$ python -q
>>> import numpy as np
>>> np.set_printoptions(precision=3, suppress=True, linewidth=140)
>>> tidy = lambda a: np.round(a, 3) + 0
>>> mat = np.loadtxt("test10.csv", delimiter=",")
>>> mat
array([[ 1.,  0.,  0.,  0.,  0.,  0.,  0.,  0.,  0.],
       [ 0.,  1.,  0.,  0.,  0.,  0.,  0.,  0.,  0.],
       [ 0.,  3.,  1.,  0.,  0.,  0.,  0.,  0.,  0.],
       [-2., -3., -1.,  1.,  0.,  0.,  0.,  0.,  0.],
       [ 1., -3.,  2.,  1.,  1.,  0.,  0.,  0.,  0.],
       [ 1.,  0., -3.,  3., -3.,  1.,  0.,  0.,  0.],
       [ 0.,  3.,  3., -1.,  2., -3.,  1.,  0.,  0.],
       [ 1.,  3.,  2.,  1., -2.,  0.,  3.,  1.,  0.],
       [-2.,  0., -3.,  0.,  1.,  1., -2., -3.,  1.]])
>>> tidy(np.abs(np.linalg.eigvals(mat)).max())
np.float64(1.0)
>>> tidy(np.sort(np.abs(np.linalg.eigvals(mat))))
array([1., 1., 1., 1., 1., 1., 1., 1., 1.])
>>> (mat - mat.T) / 2
array([[ 0. ,  0. ,  0. ,  1. , -0.5, -0.5,  0. , -0.5,  1. ],
       [ 0. ,  0. , -1.5,  1.5,  1.5,  0. , -1.5, -1.5,  0. ],
       [ 0. ,  1.5,  0. ,  0.5, -1. ,  1.5, -1.5, -1. ,  1.5],
       [-1. , -1.5, -0.5,  0. , -0.5, -1.5,  0.5, -0.5,  0. ],
       [ 0.5, -1.5,  1. ,  0.5,  0. ,  1.5, -1. ,  1. , -0.5],
       [ 0.5,  0. , -1.5,  1.5, -1.5,  0. ,  1.5,  0. , -0.5],
       [ 0. ,  1.5,  1.5, -0.5,  1. , -1.5,  0. , -1.5,  1. ],
       [ 0.5,  1.5,  1. ,  0.5, -1. ,  0. ,  1.5,  0. ,  1.5],
       [-1. ,  0. , -1.5,  0. ,  0.5,  0.5, -1. , -1.5,  0. ]])
>>> np.linalg.determinant(mat)
Traceback (most recent call last):
  File "<python-input-8>", line 1, in <module>
    np.linalg.determinant(mat)
    ^^^^^^^^^^^^^^^^^^^^^
AttributeError: module 'numpy.linalg' has no attribute 'determinant'
>>> tidy(np.linalg.matrix_power(mat, 4))
array([[   1.,    0.,    0.,    0.,    0.,    0.,    0.,    0.,    0.],
       [   0.,    1.,    0.,    0.,    0.,    0.,    0.,    0.,    0.],
       [   0.,   12.,    1.,    0.,    0.,    0.,    0.,    0.,    0.],
       [  -8.,  -30.,   -4.,    1.,    0.,    0.,    0.,    0.,    0.],
       [  -8.,   -6.,    2.,    4.,    1.,    0.,    0.,    0.,    0.],
       [ -26., -117.,  -54.,   -6.,  -12.,    1.,    0.,    0.,    0.],
       [  80.,  240.,  187.,  -10.,   62.,  -12.,    1.,    0.,    0.],
       [  77.,  270.,  283.,  -83.,  136.,  -54.,   12.,    1.,    0.],
       [ -79., -570., -469.,  167., -227.,  148.,  -62.,  -12.,    1.]])
>>> np.allclose(mat, mat.T)
False
>>> W0 = np.loadtxt("data.csv", delimiter=",")
>>> W0
array([[-2., -1.,  0.,  1.,  2.,  3.,  4.,  5.,  6.],
       [ 7.,  8.,  9., 10., 11., 12., 13., 14., 15.],
       [16., 17., 18., 19., 20., 21., 22., 23., 24.],
       [25., 26., 27., 28., 29., 30., 31., 32., 33.],
       [34., 35., 36., 37., 38., 39., 40., 41., 42.],
       [43., 44., 45., 46., 47., 48., 49., 50., 51.],
       [52., 53., 54., 55., 56., 57., 58., 59., 60.],
       [61., 62., 63., 64., 65., 66., 67., 68., 69.],
       [70., 71., 72., 73., 74., 75., 76., 77., 78.],
       [79., 80., 81., 82., 83., 84., 85., 86., 87.]])
>>> left, sv, Vh = np.linalg.svd(W0)
>>> np.argmax(sv[:-1] / (sv[1:] + 1e-6)) + 1
np.int64(2)
>>> out = left[:, :2] @ np.diag(sv[:2]) @ Vh[:2]
>>> tidy(np.linalg.norm(W0 - out, 2)), tidy(sv[2])
(np.float64(0.0), np.float64(0.0))
>>> np.linalg.matrix_rank(W0, rtol=0.05)
np.int64(1)
>>> tidy(out)
array([[-2., -1.,  0.,  1.,  2.,  3.,  4.,  5.,  6.],
       [ 7.,  8.,  9., 10., 11., 12., 13., 14., 15.],
       [16., 17., 18., 19., 20., 21., 22., 23., 24.],
       [25., 26., 27., 28., 29., 30., 31., 32., 33.],
       [34., 35., 36., 37., 38., 39., 40., 41., 42.],
       [43., 44., 45., 46., 47., 48., 49., 50., 51.],
       [52., 53., 54., 55., 56., 57., 58., 59., 60.],
       [61., 62., 63., 64., 65., 66., 67., 68., 69.],
       [70., 71., 72., 73., 74., 75., 76., 77., 78.],
       [79., 80., 81., 82., 83., 84., 85., 86., 87.]])
